In [1]: import numpy as np

In [2]: np.set_printoptions(precision=4, suppress=True, linewidth=160)

In [3]: def rnd(a):
   ...:     return np.round(a, 4) + 0
   ...: 

In [4]: rng = np.random.default_rng(711)

In [5]: labels = rng.integers(0, 3, 7)

In [6]: X = np.array([[-3, 3, 2, -1, -2, -3, -1],
   ...:     [3, -2, -1, 3, 1, 2, -1],
   ...:     [-2, 3, 3, 3, -1, 0, 3],
   ...:     [1, 0, 3, 3, -2, 2, 2],
   ...:     [2, -3, 0, 0, 1, 1, -3],
   ...:     [-2, -1, -1, 0, 2, 3, 0],
   ...:     [-2, -2, 1, 0, -2, -2, -3]]) * (labels[:, None] == labels)

In [7]: X
Out[7]: 
array([[-3,  3,  0,  0,  0,  0,  0],
       [ 3, -2,  0,  0,  0,  0,  0],
       [ 0,  0,  3,  0, -1,  0,  3],
       [ 0,  0,  0,  3,  0,  0,  0],
       [ 0,  0,  0,  0,  1,  1, -3],
       [ 0,  0, -1,  0,  2,  3,  0],
       [ 0,  0,  1,  0, -2, -2, -3]])

In [8]: vec = np.array([-2, -3, -2, 2, 2, 3, 0])

In [9]: h1 = np.maximum(X @ vec, 0)

In [10]: X.T @ h1
Out[10]: array([  0,   0, -15,  18,  35,  50, -15])

In [11]: np.maximum(X @ vec, 0) - np.maximum(-X @ vec, 0)
Out[11]: array([ -3,   0,  -8,   6,   5,  15, -12])

In [12]: h1
Out[12]: array([ 0,  0,  0,  6,  5, 15,  0])

In [13]: X * (h1 > 1e-9)[:, None]
Out[13]: 
array([[ 0,  0,  0,  0,  0,  0,  0],
       [ 0,  0,  0,  0,  0,  0,  0],
       [ 0,  0,  0,  0,  0,  0,  0],
       [ 0,  0,  0,  3,  0,  0,  0],
       [ 0,  0,  0,  0,  1,  1, -3],
       [ 0,  0, -1,  0,  2,  3,  0],
       [ 0,  0,  0,  0,  0,  0,  0]])

In [14]: F = np.load("case3.npy")

In [15]: F
Out[15]: 
array([[5., 1., 0.],
       [0., 5., 1.],
       [0., 0., 5.]])

In [16]: hat = np.triu(np.array([[0, 0, 0], [2, 1, 0], [1, 0, 2]]), 1) + np.eye(3)

In [17]: Y = hat @ F @ np.linalg.inv(hat)

In [18]: hat @ F - F @ hat
Out[18]: 
array([[0., 0., 0.],
       [0., 0., 0.],
       [0., 0., 0.]])

In [19]: Y
Out[19]: 
array([[5., 1., 0.],
       [0., 5., 1.],
       [0., 0., 5.]])

In [20]: rnd(np.linalg.det(Y))
Out[20]: np.float64(125.0)

In [21]: np.poly(Y)
Out[21]: array([   1.,  -15.,   75., -125.])

In [22]: feats = np.array([[5, 4], [-3, 5]])

In [23]: feats
Out[23]: 
array([[ 5,  4],
       [-3,  5]])

In [24]: Y = feats / np.sqrt((feats ** 2).mean(axis=1, keepdims=True))

In [25]: rnd(np.linalg.norm(Y, axis=1))
Out[25]: array([1.4142, 1.4142])

In [26]: rnd(Y[0])
Out[26]: array([1.1043, 0.8835])

In [27]: np.linalg.matrix_rank(Y) == np.linalg.matrix_rank(feats)
Out[27]: np.True_

In [28]: feats - feats.mean(axis=1, keepdims=True)
Out[28]: 
array([[ 0.5, -0.5],
       [-4. ,  4. ]])

In [29]: feats[1] @ feats[0]
Out[29]: np.int64(5)

In [30]: rnd(np.linalg.norm(feats, 2))
Out[30]: np.float64(6.6033)

In [31]: np.linalg.norm(feats, axis=1).argmax()
Out[31]: np.int64(0)

In [32]: O = feats.astype(float).copy()

In [33]: for j in range(2):
    ...:     O[:, j] -= O[:, :j] @ (O[:, :j].T @ O[:, j])
    ...:     O[:, j] /= np.linalg.norm(O[:, j])
    ...: 

In [34]: rnd(O.T @ feats)
Out[34]: 
array([[5.831 , 0.8575],
       [0.    , 6.3454]])

In [35]: rnd(O)
Out[35]: 
array([[ 0.8575,  0.5145],
       [-0.5145,  0.8575]])

In [36]: Y = np.linalg.inv(feats)

In [37]: rnd(np.linalg.inv(Y))
Out[37]: 
array([[ 5.,  4.],
       [-3.,  5.]])

In [38]: rnd(feats @ Y)
Out[38]: 
array([[1., 0.],
       [0., 1.]])

In [39]: rnd(np.linalg.det(feats) * Y)
Out[39]: 
array([[ 5., -4.],
       [ 3.,  5.]])

In [40]: A = np.load("mat.npy")

In [41]: rnd(A)
Out[41]: 
array([[ 0.2647,  0.7353,  0.4412, -0.4412],
       [ 0.7353,  0.2647, -0.4412,  0.4412],
       [ 0.4412, -0.4412,  0.7353,  0.2647],
       [-0.4412,  0.4412,  0.2647,  0.7353]])

In [42]: np.einsum("ij,ji->", A, A)
Out[42]: np.float64(4.0)

In [43]: rnd(np.linalg.eigvals(A).sum().real)
Out[43]: np.float64(2.0)

In [44]: rnd(np.linalg.det(A.T))
Out[44]: np.float64(-1.0)

In [45]: rnd(np.linalg.eigvals(A))
Out[45]: array([ 1., -1.,  1.,  1.])

In [46]: rnd(np.linalg.eigvalsh(A).min())
Out[46]: np.float64(-1.0)

In [47]: mat = np.load("out14.npy")

In [48]: mat
Out[48]: 
array([[ 15. ,   0.6],
       [-10. ,   0.8]])

In [49]: evals, vecs = np.linalg.eig(mat)

In [50]: rnd(np.prod(evals))
Out[50]: np.float64(18.0)

In [51]: rnd(evals)
Out[51]: array([14.5641,  1.2359])
